$ python3 -q
>>> import numpy as np
>>> import numpy.linalg as la
>>> np.set_printoptions(precision=1, suppress=True, linewidth=200, sign=" ")
>>> def rnd(a):
...     return np.round(a, 1) + 0
... 
>>> M = np.load("mat.npy")
>>> M
array([[-43,  -7, -43,   3, -16,  24,  24,  41, -53],
       [ 38,  20,  38, -24,   2, -48,   6,  -4,  28],
       [-28, -13, -28,  15,  -3,  32,  -1,   7, -23],
       [ 23,  26,  23, -36, -11, -56,  31,  30,  -2],
       [  3,  12,   3, -18,  -9, -24,  21,  24, -12],
       [ 46,  19,  46, -21,   7, -48,  -3, -17,  41],
       [-14, -23, -14,  33,  13,  48, -33, -35,  11],
       [ 38,  20,  38, -24,   2, -48,   6,  -4,  28],
       [  6,  -9,   6,  15,  11,  16, -23, -29,  21]])
>>> Y = M / la.norm(M, axis=1, keepdims=True)
>>> C2 = Y @ Y.T
>>> rnd(la.norm(Y, axis=1))
array([ 1.,  1.,  1.,  1.,  1.,  1.,  1.,  1.,  1.])
>>> (np.abs(C2) > 0.9).astype(int)
array([[ 1,  0,  0,  0,  0,  0,  0,  0,  0],
       [ 0,  1,  1,  0,  0,  1,  0,  1,  0],
       [ 0,  1,  1,  0,  0,  1,  0,  1,  0],
       [ 0,  0,  0,  1,  1,  0,  1,  0,  0],
       [ 0,  0,  0,  1,  1,  0,  1,  0,  1],
       [ 0,  1,  1,  0,  0,  1,  0,  1,  0],
       [ 0,  0,  0,  1,  1,  0,  1,  0,  0],
       [ 0,  1,  1,  0,  0,  1,  0,  1,  0],
       [ 0,  0,  0,  0,  1,  0,  0,  0,  1]])
>>> Y = M[0, 0] * M[1:] - np.outer(M[1:, 0], M[0])
>>> Y
array([[    0,  -594,     0,   918,   522,  1152, -1170, -1386,   810],
       [    0,   363,     0,  -561,  -319,  -704,   715,   847,  -495],
       [    0,  -957,     0,  1479,   841,  1856, -1885, -2233,  1305],
       [    0,  -495,     0,   765,   435,   960,  -975, -1155,   675],
       [    0,  -495,     0,   765,   435,   960,  -975, -1155,   675],
       [    0,   891,     0, -1377,  -783, -1728,  1755,  2079, -1215],
       [    0,  -594,     0,   918,   522,  1152, -1170, -1386,   810],
       [    0,   429,     0,  -663,  -377,  -832,   845,  1001,  -585]])
>>> np.flatnonzero(~Y.round(6).any(axis=1))
array([], dtype=int64)
>>> la.matrix_rank(Y), la.matrix_rank(M)
(np.int64(1), np.int64(2))
>>> rnd(M[:, 0] / M[0, 0])
array([ 1. , -0.9,  0.7, -0.5, -0.1, -1.1,  0.3, -0.9, -0.1])
>>> np.allclose(M[:-1].T @ la.lstsq(M[:-1].T, M[-1])[0], M[-1])
True
>>> rnd(np.trace(la.pinv(M) @ M))
np.float64(2.0)
>>> rnd(M @ la.pinv(M) @ M)
array([[-43.,  -7., -43.,   3., -16.,  24.,  24.,  41., -53.],
       [ 38.,  20.,  38., -24.,   2., -48.,   6.,  -4.,  28.],
       [-28., -13., -28.,  15.,  -3.,  32.,  -1.,   7., -23.],
       [ 23.,  26.,  23., -36., -11., -56.,  31.,  30.,  -2.],
       [  3.,  12.,   3., -18.,  -9., -24.,  21.,  24., -12.],
       [ 46.,  19.,  46., -21.,   7., -48.,  -3., -17.,  41.],
       [-14., -23., -14.,  33.,  13.,  48., -33., -35.,  11.],
       [ 38.,  20.,  38., -24.,   2., -48.,   6.,  -4.,  28.],
       [  6.,  -9.,   6.,  15.,  11.,  16., -23., -29.,  21.]])
>>> la.matrix_rank(M, rtol=0.1)
np.int64(2)
>>> la.cond(M) > 100
np.True_
>>> rk = la.matrix_rank(M)
>>> rk
np.int64(2)
>>> null = la.svd(M)[2][rk:].T
>>> rnd(null @ null.T)
array([[ 0.8, -0.1, -0.2,  0.1,  0. ,  0.2,  0. ,  0.1, -0.2],
       [-0.1,  0.9, -0.1,  0.1,  0. ,  0.2, -0.1, -0.1,  0. ],
       [-0.2, -0.1,  0.8,  0.1,  0. ,  0.2,  0. ,  0.1, -0.2],
       [ 0.1,  0.1,  0.1,  0.8, -0.1, -0.2,  0.1,  0.1,  0. ],
       [ 0. ,  0. ,  0. , -0.1,  1. ,  0. ,  0.1,  0.1, -0.1],
       [ 0.2,  0.2,  0.2, -0.2,  0. ,  0.6,  0.2,  0.1,  0.1],
       [ 0. , -0.1,  0. ,  0.1,  0.1,  0.2,  0.8, -0.3,  0.2],
       [ 0.1, -0.1,  0.1,  0.1,  0.1,  0.1, -0.3,  0.7,  0.3],
       [-0.2,  0. , -0.2,  0. , -0.1,  0.1,  0.2,  0.3,  0.7]])
>>> [int(la.matrix_rank(M[:, :j + 1])) for j in range(9)]
[1, 2, 2, 2, 2, 2, 2, 2, 2]
>>> la.matrix_rank(M.T @ M), la.matrix_rank(M @ M.T)
(np.int64(2), np.int64(2))
>>> W0 = np.load("arr.npy")
>>> W0
array([[ 1. ,  0.7,  0.5,  0.3,  0.2,  0.2,  0.1,  0.1,  0.1,  0. ,  0. ,  0. ,  0. ],
       [ 0.7,  1. ,  0.7,  0.5,  0.3,  0.2,  0.2,  0.1,  0.1,  0.1,  0. ,  0. ,  0. ],
       [ 0.5,  0.7,  1. ,  0.7,  0.5,  0.3,  0.2,  0.2,  0.1,  0.1,  0.1,  0. ,  0. ],
       [ 0.3,  0.5,  0.7,  1. ,  0.7,  0.5,  0.3,  0.2,  0.2,  0.1,  0.1,  0.1,  0. ],
       [ 0.2,  0.3,  0.5,  0.7,  1. ,  0.7,  0.5,  0.3,  0.2,  0.2,  0.1,  0.1,  0.1],
       [ 0.2,  0.2,  0.3,  0.5,  0.7,  1. ,  0.7,  0.5,  0.3,  0.2,  0.2,  0.1,  0.1],
       [ 0.1,  0.2,  0.2,  0.3,  0.5,  0.7,  1. ,  0.7,  0.5,  0.3,  0.2,  0.2,  0.1],
       [ 0.1,  0.1,  0.2,  0.2,  0.3,  0.5,  0.7,  1. ,  0.7,  0.5,  0.3,  0.2,  0.2],
       [ 0.1,  0.1,  0.1,  0.2,  0.2,  0.3,  0.5,  0.7,  1. ,  0.7,  0.5,  0.3,  0.2],
       [ 0. ,  0.1,  0.1,  0.1,  0.2,  0.2,  0.3,  0.5,  0.7,  1. ,  0.7,  0.5,  0.3],
       [ 0. ,  0. ,  0.1,  0.1,  0.1,  0.2,  0.2,  0.3,  0.5,  0.7,  1. ,  0.7,  0.5],
       [ 0. ,  0. ,  0. ,  0.1,  0.1,  0.1,  0.2,  0.2,  0.3,  0.5,  0.7,  1. ,  0.7],
       [ 0. ,  0. ,  0. ,  0. ,  0.1,  0.1,  0.1,  0.2,  0.2,  0.3,  0.5,  0.7,  1. ]])
>>> # symmetric
>>> def softmax(z):
...     e = np.exp(z - z.max(axis=-1, keepdims=True))
...     return e / e.sum(axis=-1, keepdims=True)
... 
>>> rnd(softmax(M[3]))
array([ 0. ,  0. ,  0. ,  0. ,  0. ,  0. ,  0.7,  0.3,  0. ])
>>> scores = M @ M.T / np.sqrt(9)
>>> softmax(scores).round(6).argmax(axis=1)
array([ 0,  5,  0,  3,  3,  5,  6,  5,  6])
>>> rnd(softmax(scores + np.triu(np.full(scores.shape, -np.inf), 1)))
array([[ 1.,  0.,  0.,  0.,  0.,  0.,  0.,  0.,  0.],
       [ 0.,  1.,  0.,  0.,  0.,  0.,  0.,  0.,  0.],
       [ 1.,  0.,  0.,  0.,  0.,  0.,  0.,  0.,  0.],
       [ 0.,  0.,  0.,  1.,  0.,  0.,  0.,  0.,  0.],
       [ 0.,  0.,  0.,  1.,  0.,  0.,  0.,  0.,  0.],
       [ 0.,  0.,  0.,  0.,  0.,  1.,  0.,  0.,  0.],
       [ 0.,  0.,  0.,  0.,  0.,  0.,  1.,  0.,  0.],
       [ 0.,  0.,  0.,  0.,  0.,  1.,  0.,  0.,  0.],
       [ 0.,  0.,  0.,  0.,  0.,  0.,  1.,  0.,  0.]])
>>> ev, evecs = la.eigh(W0)
>>> x = np.array([-3, -3, -3, -3, 0, 1, -3, -3, 1, 3, 1, -2, -3])
>>> x @ W0 @ x
np.float64(140.2)
>>> q, evecs = la.qr(W0[:, :1])[0], la.qr(W0[:, 1:])[0]
>>> s = la.svd(q.T @ evecs, compute_uv=False)
>>> rnd(np.degrees(np.arccos(s.clip(0, 1))))
array([ 11.6])
>>> rnd(s)
array([ 1.])
>>> rnd(la.norm(q @ q.T - evecs @ evecs.T, 2))
np.float64(1.0)
>>> m1 = np.loadtxt("m.csv", delimiter=",")
>>> m1
array([[-0.6,  1.3,  1.5,  1. , -3.3,  0.9,  0.1, -2. , -3.8,  1.2, -1.3, -0.5],
       [ 4.3, -1.7,  1.2,  4.7, -1. ,  4.1, -2.6,  1.9, -1.5,  0.6,  1.1, -1.2],
       [ 0.5,  1.7,  1.5, -1.4, -2.8, -0.2, -2.7,  3. , -4.1, -3.8,  4.1, -2.7],
       [-1. , -1.8,  1. , -0.3,  1.6, -0.6,  1.5, -0.5,  1.2, -1.3,  0.4, -0.4],
       [-2.2,  1.6,  0.3, -4.8,  2.2, -1.7,  0.1, -2.8, -1.9,  0.5, -2.9, -1.8],
       [ 7. , -3. , -1.4,  3. ,  1.8,  3.3, -1.1,  0.8,  0. ,  1.6,  1. ,  0.2],
       [-4. ,  1. ,  1.5, -0.5, -3.5, -1.6, -0.8, -0.8, -4.4, -2. , -2.5, -1.3],
       [ 0.9, -0.3,  1. ,  3.2,  0.2, -1.8, -0.2,  2. , -0.1, -0.4, -0.5,  1.7],
       [ 0.6,  0.2, -1.6,  2.2,  2.6,  2.5, -2.2,  0.7,  0.3, -0.8, -0.7, -0.6],
       [ 2. , -1.4, -0.9,  3.6,  0.1,  3.7, -2.3,  1.1,  0.8, -2.1,  0.3, -2.2],
       [-2.5,  2.8, -1. , -4.6, -4.2, -1.5,  2.5,  0.3,  1.9,  0.5, -1.3, -2.1],
       [ 3.5, -0.4, -1.7, -0.4,  2.4,  1.3,  2.1, -1.5,  1.9,  2.1,  0.8,  2.1],
       [ 1.4,  0.4,  0.9,  0.2,  0. ,  0.8, -0.2,  0. , -0.4, -1.2,  1.3, -2.9],
       [ 1. , -1. ,  2.1, -0.7,  0.6, -3.4,  0.4,  2.6,  1.1,  3. , -0.1,  4.3],
       [ 1.6, -1.3, -0.8, -0.2,  2.7,  2.8, -1.1,  0.6, -3.8, -0.9,  0.4, -2.1],
       [ 0.9,  1. , -0.1, -0.8, -1.6, -0.2,  2.6, -1.6, -1.8, -0.6,  0.4,  0.1],
       [ 0.6, -1.2, -0.8, -1.5, -2.2,  1.5,  3.3, -1. , -1.1,  1.9, -1.6, -3.1],
       [ 1.7,  1.3,  3.4, -0.9, -2.1, -4.8,  2.1, -2.1, -3.7, -0.7, -0.7, -1.1],
       [ 0. , -0.2,  0.7,  0. , -1.3, -0.4, -0.6, -0.3,  5.1,  3.2,  0.6, -0.2],
       [-0.4, -1.3,  0.7,  1.3, -1. ,  2.4, -1.1,  0.3,  1.7, -2.2, -1.2, -1.9],
       [ 1.2,  0. , -0.1,  2.6, -0.8, -0.4, -3.1,  3.3,  1.3, -1.3, -0.8, -1. ],
       [ 2. , -2.3, -0.4,  0.9,  3.6,  1.3, -0.3,  0.1, -1.3,  1.5,  1.3,  3. ],
       [-0.1,  2.1, -0.3,  0.3, -0.6,  1.1, -0.1, -1.2, -3.9, -2.3,  0.3, -4.6],
       [ 7.2, -3.5,  3.2,  0.5,  4. ,  2.1, -1.1, -0.3, -0.4, -1.5,  1.4, -0.8],
       [-0.9,  0.3,  1.3, -0.4,  0.3, -3.1,  1.2,  0.4,  1.1,  0.1, -1. ,  1.3],
       [-1.5,  0.8, -0.4,  1.6,  1.5, -1. ,  1.6, -2.3,  3.4,  1.6, -0.9,  2.2],
       [-1.8, -1.2,  1.8,  0.1,  4.3,  0.4, -1.8, -2.8,  2.7, -1.5, -3. ,  0.7],
       [-0.9, -1.5,  2.6,  1.9,  0.2,  1. , -3.3,  1.1,  2.5, -2. , -0.2,  1.1],
       [-1.1,  0.9, -0.8,  0. , -1.3,  1.3, -1. ,  0.8,  4.9, -1.5, -1.5, -1.7],
       [ 0.7,  0.3,  3. , -0.9,  1. , -0.1, -4.5,  1.6, -3.2, -0.5, -0.1,  1.3],
       [-0.7,  0.1,  2.5,  0.6, -2.8, -0.9,  1.6,  1. , -0.8, -3.1, -0.5, -1.6],
       [ 1.7, -2.1, -1. ,  0.5,  0.4,  1.2, -1.2, -0.3, -2.5, -0.5, -1.5, -0.7],
       [ 0.9, -0.3, -0.7, -1.3,  0.6,  0. ,  0.3, -0.9,  3.9,  1. ,  1.3,  1.4],
       [ 0.6,  0.3,  1. , -0.1, -1.5, -0.1,  1.6, -0.8, -1. , -0.7, -2.6, -1.9],
       [-0.3,  1.9, -3.2,  1.8, -1.7,  0.8, -0.9,  3.5,  2. ,  0.7, -0.3,  0.4],
       [ 2.2,  1.1, -2.3, -2.8, -0.2,  2.4,  1.4, -0.5, -0.7,  2.7, -2. , -1.7],
       [-0.5, -0.5, -2.7,  0. , -0.4, -1.6,  0.7, -0.9,  0.4,  0.5,  1.5,  0.8],
       [ 4.6, -2.6,  0.6,  1.1,  2.8, -0.4, -0.5, -1.9, -0.5, -4.6,  1.9,  2.6],
       [-1.9,  2.8, -1.6, -4.8, -2.4, -1.5,  2. ,  0.1, -0.5,  2.1,  1.5, -0.5],
       [-0.3, -0.1, -1.2,  3.3, -1.3,  0.3,  1.5,  2.3,  2.9,  0.4,  0.8,  0.3],
       [-0.9, -0.4,  1.2, -1.2,  0.3, -0.3,  0.8, -0.7, -0.1,  0.2, -2.1,  1.1]])
>>> Ac = (m1 - m1.mean(axis=0)) / m1.std(axis=0)
>>> np.argwhere(np.abs(Ac) > 2)
array([[  1,   3],
       [  1,   5],
       [  2,  10],
       [  4,   3],
       [  5,   0],
       [  6,   0],
       [ 10,   3],
       [ 13,  11],
       [ 17,   5],
       [ 18,   8],
       [ 20,   7],
       [ 22,  11],
       [ 23,   0],
       [ 23,   1],
       [ 26,   4],
       [ 28,   8],
       [ 29,   6],
       [ 34,   2],
       [ 34,   7],
       [ 37,   9],
       [ 38,   3]])
>>> beta = la.lstsq(np.delete(Ac, 7, axis=1), Ac[:, 7])[0]
>>> np.abs(beta).argmax()
np.int64(6)
>>> rnd(beta)
array([ 0.1, -0.1, -0.2,  0.2, -0.5, -0.2, -0.6,  0.1,  0.1,  0.2,  0. ])
